% python3 -q
>>> import numpy as np
>>> np.set_printoptions(precision=1, suppress=True, linewidth=120, sign=" ")
>>> F = np.loadtxt("layer19.csv", delimiter=",")
>>> F
array([[ 2.,  0.,  0.,  0.,  0.,  0.,  0.,  0.,  0.,  0.,  0.],
       [ 2.,  1.,  0.,  0.,  0.,  0.,  0.,  0.,  0.,  0.,  0.],
       [ 1.,  2.,  1.,  0.,  0.,  0.,  0.,  0.,  0.,  0.,  0.],
       [ 1.,  1.,  2.,  0.,  0.,  0.,  0.,  0.,  0.,  0.,  0.],
       [ 2.,  0.,  2.,  1.,  2.,  0.,  0.,  0.,  0.,  0.,  0.],
       [ 1.,  0.,  0.,  2.,  2.,  2.,  0.,  0.,  0.,  0.,  0.],
       [ 0.,  0.,  2.,  1.,  1.,  0.,  0.,  0.,  0.,  0.,  0.],
       [ 0.,  0.,  0.,  2.,  2.,  2.,  1.,  2.,  0.,  0.,  0.],
       [ 2.,  2.,  2.,  1.,  1.,  2.,  2.,  2.,  1.,  0.,  0.],
       [ 2.,  0.,  1.,  1.,  0.,  0.,  1.,  0.,  0.,  2.,  0.],
       [ 0.,  1.,  2.,  1.,  0.,  0.,  2.,  1.,  0.,  2.,  1.]])
>>> vec = np.array([-2, -2, -2, 0, 1, 1, 2, -1, 1, -2, -2])
>>> np.einsum("ij,j->i", F, vec)
array([-4., -6., -8., -8., -6.,  2., -3.,  4., -6., -8., -9.])
>>> F @ np.ones(11)
array([  2.,   3.,   4.,   4.,   7.,   7.,   4.,   9.,  15.,   7.,  10.])
>>> F * vec
array([[-4., -0., -0.,  0.,  0.,  0.,  0., -0.,  0., -0., -0.],
       [-4., -2., -0.,  0.,  0.,  0.,  0., -0.,  0., -0., -0.],
       [-2., -4., -2.,  0.,  0.,  0.,  0., -0.,  0., -0., -0.],
       [-2., -2., -4.,  0.,  0.,  0.,  0., -0.,  0., -0., -0.],
       [-4., -0., -4.,  0.,  2.,  0.,  0., -0.,  0., -0., -0.],
       [-2., -0., -0.,  0.,  2.,  2.,  0., -0.,  0., -0., -0.],
       [-0., -0., -4.,  0.,  1.,  0.,  0., -0.,  0., -0., -0.],
       [-0., -0., -0.,  0.,  2.,  2.,  2., -2.,  0., -0., -0.],
       [-4., -4., -4.,  0.,  1.,  2.,  4., -2.,  1., -0., -0.],
       [-4., -0., -2.,  0.,  0.,  0.,  2., -0.,  0., -4., -0.],
       [-0., -2., -4.,  0.,  0.,  0.,  4., -1.,  0., -4., -2.]])
>>> F @ np.eye(11)[2]
array([ 0.,  0.,  1.,  2.,  2.,  0.,  2.,  0.,  2.,  1.,  2.])
>>> (F @ vec).argmax()
np.int64(7)
